In [1]: import numpy as np

In [2]: np.set_printoptions(precision=2, suppress=True, linewidth=200, legacy="1.25")

In [3]: data = 0.9 ** np.abs(np.subtract.outer(np.arange(9), np.arange(9)))

In [4]: data
Out[4]: 
array([[1.  , 0.9 , 0.81, 0.73, 0.66, 0.59, 0.53, 0.48, 0.43],
       [0.9 , 1.  , 0.9 , 0.81, 0.73, 0.66, 0.59, 0.53, 0.48],
       [0.81, 0.9 , 1.  , 0.9 , 0.81, 0.73, 0.66, 0.59, 0.53],
       [0.73, 0.81, 0.9 , 1.  , 0.9 , 0.81, 0.73, 0.66, 0.59],
       [0.66, 0.73, 0.81, 0.9 , 1.  , 0.9 , 0.81, 0.73, 0.66],
       [0.59, 0.66, 0.73, 0.81, 0.9 , 1.  , 0.9 , 0.81, 0.73],
       [0.53, 0.59, 0.66, 0.73, 0.81, 0.9 , 1.  , 0.9 , 0.81],
       [0.48, 0.53, 0.59, 0.66, 0.73, 0.81, 0.9 , 1.  , 0.9 ],
       [0.43, 0.48, 0.53, 0.59, 0.66, 0.73, 0.81, 0.9 , 1.  ]])

In [5]: # symmetric

In [6]: ev, evecs = np.linalg.eigh(data)

In [7]: np.round(evecs.T @ data @ evecs, 2) + 0
Out[7]: 
array([[0.05, 0.  , 0.  , 0.  , 0.  , 0.  , 0.  , 0.  , 0.  ],
       [0.  , 0.06, 0.  , 0.  , 0.  , 0.  , 0.  , 0.  , 0.  ],
       [0.  , 0.  , 0.07, 0.  , 0.  , 0.  , 0.  , 0.  , 0.  ],
       [0.  , 0.  , 0.  , 0.09, 0.  , 0.  , 0.  , 0.  , 0.  ],
       [0.  , 0.  , 0.  , 0.  , 0.12, 0.  , 0.  , 0.  , 0.  ],
       [0.  , 0.  , 0.  , 0.  , 0.  , 0.2 , 0.  , 0.  , 0.  ],
       [0.  , 0.  , 0.  , 0.  , 0.  , 0.  , 0.41, 0.  , 0.  ],
       [0.  , 0.  , 0.  , 0.  , 0.  , 0.  , 0.  , 1.22, 0.  ],
       [0.  , 0.  , 0.  , 0.  , 0.  , 0.  , 0.  , 0.  , 6.77]])

In [8]: evecs @ np.diag(ev) @ evecs.T
Out[8]: 
array([[1.  , 0.9 , 0.81, 0.73, 0.66, 0.59, 0.53, 0.48, 0.43],
       [0.9 , 1.  , 0.9 , 0.81, 0.73, 0.66, 0.59, 0.53, 0.48],
       [0.81, 0.9 , 1.  , 0.9 , 0.81, 0.73, 0.66, 0.59, 0.53],
       [0.73, 0.81, 0.9 , 1.  , 0.9 , 0.81, 0.73, 0.66, 0.59],
       [0.66, 0.73, 0.81, 0.9 , 1.  , 0.9 , 0.81, 0.73, 0.66],
       [0.59, 0.66, 0.73, 0.81, 0.9 , 1.  , 0.9 , 0.81, 0.73],
       [0.53, 0.59, 0.66, 0.73, 0.81, 0.9 , 1.  , 0.9 , 0.81],
       [0.48, 0.53, 0.59, 0.66, 0.73, 0.81, 0.9 , 1.  , 0.9 ],
       [0.43, 0.48, 0.53, 0.59, 0.66, 0.73, 0.81, 0.9 , 1.  ]])

In [9]: np.linalg.eigvalsh(data + 3 * np.eye(9))
Out[9]: array([3.05, 3.06, 3.07, 3.09, 3.12, 3.2 , 3.41, 4.22, 9.77])

In [10]: ev, evecs = np.linalg.eigh(data)

In [11]: x = np.array([5, 7, 2, 2, 5, 2, 2, 9, 2])

In [12]: round(float(x @ data @ x / (x @ x)), 2), round(float(ev[0]), 2), np.round(ev[-1], 2)
Out[12]: (4.8, 0.05, 6.77)

In [13]: np.round(np.abs(data).sum(axis=1).max(), 2), round(float(np.abs(ev).max()), 2)
Out[13]: (7.19, 6.77)

In [14]: round(x @ data @ x, 2)
Out[14]: 959.9

In [15]: np.linalg.eigvalsh(data[1:, 1:])
Out[15]: array([0.05, 0.06, 0.08, 0.1 , 0.16, 0.33, 1.01, 6.2 ])

In [16]: evecs * np.abs(ev) @ evecs.T
Out[16]: 
array([[1.  , 0.9 , 0.81, 0.73, 0.66, 0.59, 0.53, 0.48, 0.43],
       [0.9 , 1.  , 0.9 , 0.81, 0.73, 0.66, 0.59, 0.53, 0.48],
       [0.81, 0.9 , 1.  , 0.9 , 0.81, 0.73, 0.66, 0.59, 0.53],
       [0.73, 0.81, 0.9 , 1.  , 0.9 , 0.81, 0.73, 0.66, 0.59],
       [0.66, 0.73, 0.81, 0.9 , 1.  , 0.9 , 0.81, 0.73, 0.66],
       [0.59, 0.66, 0.73, 0.81, 0.9 , 1.  , 0.9 , 0.81, 0.73],
       [0.53, 0.59, 0.66, 0.73, 0.81, 0.9 , 1.  , 0.9 , 0.81],
       [0.48, 0.53, 0.59, 0.66, 0.73, 0.81, 0.9 , 1.  , 0.9 ],
       [0.43, 0.48, 0.53, 0.59, 0.66, 0.73, 0.81, 0.9 , 1.  ]])

In [17]: (np.sign(evecs[:, -1].round(6)) == np.sign(evecs[0, -1].round(6))).astype(int)
Out[17]: array([1, 1, 1, 1, 1, 1, 1, 1, 1])

In [18]: rng = np.random.default_rng(81)

In [19]: idx = rng.permutation(9)

In [20]: Y = data[:, idx] * rng.choice([-1, 1], 9)

In [21]: Y
Out[21]: 
array([[-0.9 , -0.43,  0.48, -1.  , -0.59,  0.81, -0.53,  0.73, -0.66],
       [-1.  , -0.48,  0.53, -0.9 , -0.66,  0.9 , -0.59,  0.81, -0.73],
       [-0.9 , -0.53,  0.59, -0.81, -0.73,  1.  , -0.66,  0.9 , -0.81],
       [-0.81, -0.59,  0.66, -0.73, -0.81,  0.9 , -0.73,  1.  , -0.9 ],
       [-0.73, -0.66,  0.73, -0.66, -0.9 ,  0.81, -0.81,  0.9 , -1.  ],
       [-0.66, -0.73,  0.81, -0.59, -1.  ,  0.73, -0.9 ,  0.81, -0.9 ],
       [-0.59, -0.81,  0.9 , -0.53, -0.9 ,  0.66, -1.  ,  0.73, -0.81],
       [-0.53, -0.9 ,  1.  , -0.48, -0.81,  0.59, -0.9 ,  0.66, -0.73],
       [-0.48, -1.  ,  0.9 , -0.43, -0.73,  0.53, -0.81,  0.59, -0.66]])

In [22]: left, _, Vt = np.linalg.svd(data.T @ Y)

In [23]: idx
Out[23]: array([1, 8, 7, 0, 5, 2, 6, 3, 4])

In [24]: def softmax(z):
    ...:     e = np.exp(z - z.max(axis=-1, keepdims=True))
    ...:     return e / e.sum(axis=-1, keepdims=True)
    ...: 

In [25]: np.round(softmax(10 * data[0]), 2) + 0
Out[25]: array([0.61, 0.22, 0.09, 0.04, 0.02, 0.01, 0.01, 0.  , 0.  ])

In [26]: softmax(data[0] + -3)
Out[26]: array([0.15, 0.14, 0.12, 0.11, 0.11, 0.1 , 0.09, 0.09, 0.09])

In [27]: S = data @ data.T / np.sqrt(9)

In [28]: softmax(S)
Out[28]: 
array([[0.11, 0.12, 0.12, 0.12, 0.12, 0.12, 0.11, 0.1 , 0.09],
       [0.1 , 0.12, 0.12, 0.13, 0.12, 0.12, 0.11, 0.1 , 0.09],
       [0.1 , 0.11, 0.12, 0.13, 0.12, 0.12, 0.11, 0.1 , 0.09],
       [0.1 , 0.11, 0.12, 0.13, 0.13, 0.12, 0.11, 0.1 , 0.09],
       [0.09, 0.1 , 0.12, 0.12, 0.13, 0.12, 0.12, 0.1 , 0.09],
       [0.09, 0.1 , 0.11, 0.12, 0.13, 0.13, 0.12, 0.11, 0.1 ],
       [0.09, 0.1 , 0.11, 0.12, 0.12, 0.13, 0.12, 0.11, 0.1 ],
       [0.09, 0.1 , 0.11, 0.12, 0.12, 0.13, 0.12, 0.12, 0.1 ],
       [0.09, 0.1 , 0.11, 0.12, 0.12, 0.12, 0.12, 0.12, 0.11]])

In [29]: softmax(S + np.triu(np.full(S.shape, -np.inf), 1))
Out[29]: 
array([[1.  , 0.  , 0.  , 0.  , 0.  , 0.  , 0.  , 0.  , 0.  ],
       [0.47, 0.53, 0.  , 0.  , 0.  , 0.  , 0.  , 0.  , 0.  ],
       [0.3 , 0.34, 0.37, 0.  , 0.  , 0.  , 0.  , 0.  , 0.  ],
       [0.21, 0.24, 0.27, 0.28, 0.  , 0.  , 0.  , 0.  , 0.  ],
       [0.16, 0.19, 0.21, 0.22, 0.23, 0.  , 0.  , 0.  , 0.  ],
       [0.13, 0.15, 0.17, 0.18, 0.19, 0.19, 0.  , 0.  , 0.  ],
       [0.11, 0.13, 0.14, 0.15, 0.16, 0.16, 0.16, 0.  , 0.  ],
       [0.1 , 0.11, 0.12, 0.13, 0.14, 0.14, 0.14, 0.13, 0.  ],
       [0.09, 0.1 , 0.11, 0.12, 0.12, 0.12, 0.12, 0.12, 0.11]])

In [30]: softmax(S).round(6).argmax(axis=1)
Out[30]: array([3, 3, 3, 4, 4, 4, 5, 5, 5])

In [31]: softmax(S)[0] @ data
Out[31]: array([0.69, 0.75, 0.78, 0.8 , 0.81, 0.79, 0.77, 0.72, 0.67])
